% ipython --no-banner

In [1]: import numpy as np

In [2]: from numpy import linalg as LA

In [3]: np.set_printoptions(precision=3, suppress=True, linewidth=140, legacy="1.25")

In [4]: feats = np.load("block15.npy")

In [5]: feats
Out[5]: 
array([[4., 1., 0., 0., 0., 0.],
       [0., 4., 1., 0., 0., 0.],
       [0., 0., 4., 1., 0., 0.],
       [0., 0., 0., 4., 1., 0.],
       [0., 0., 0., 0., 4., 1.],
       [0., 0., 0., 0., 0., 4.]])

In [6]: np.allclose(feats @ feats.T, feats.T @ feats)
Out[6]: False

In [7]: feats.inv()
Traceback (most recent call last):
  Cell In[7], line 1
    feats.inv()
AttributeError: 'numpy.ndarray' object has no attribute 'inv'


In [8]: (feats - feats.T) / 2
Out[8]: 
array([[ 0. ,  0.5,  0. ,  0. ,  0. ,  0. ],
       [-0.5,  0. ,  0.5,  0. ,  0. ,  0. ],
       [ 0. , -0.5,  0. ,  0.5,  0. ,  0. ],
       [ 0. ,  0. , -0.5,  0. ,  0.5,  0. ],
       [ 0. ,  0. ,  0. , -0.5,  0. ,  0.5],
       [ 0. ,  0. ,  0. ,  0. , -0.5,  0. ]])

In [9]: np.trace(feats)
Out[9]: 24.0

In [10]: np.sort(np.abs(LA.eigvals(feats)))
Out[10]: array([4., 4., 4., 4., 4., 4.])

In [11]: J = np.array([[2, 3, 1], [0, 2, 2], [2, 3, 2], [0, 2, 0]])

In [12]: J
Out[12]: 
array([[2, 3, 1],
       [0, 2, 2],
       [2, 3, 2],
       [0, 2, 0]])

In [13]: feats.mean(axis=0)
Out[13]: array([0.667, 0.833, 0.833, 0.833, 0.833, 0.833])

In [14]: feats[:, 6]
Traceback (most recent call last):
  Cell In[14], line 1
    feats[:, 6]
IndexError: index 6 is out of bounds for axis 1 with size 6


In [15]: np.diff(feats, axis=0)
Out[15]: 
array([[-4.,  3.,  1.,  0.,  0.,  0.],
       [ 0., -4.,  3.,  1.,  0.,  0.],
       [ 0.,  0., -4.,  3.,  1.,  0.],
       [ 0.,  0.,  0., -4.,  3.,  1.],
       [ 0.,  0.,  0.,  0., -4.,  3.]])

In [16]: feats.sum(axis=0)
Out[16]: array([4., 5., 5., 5., 5., 5.])

In [17]: feats - feats[0]
Out[17]: 
array([[ 0.,  0.,  0.,  0.,  0.,  0.],
       [-4.,  3.,  1.,  0.,  0.,  0.],
       [-4., -1.,  4.,  1.,  0.,  0.],
       [-4., -1.,  0.,  4.,  1.,  0.],
       [-4., -1.,  0.,  0.,  4.,  1.],
       [-4., -1.,  0.,  0.,  0.,  4.]])
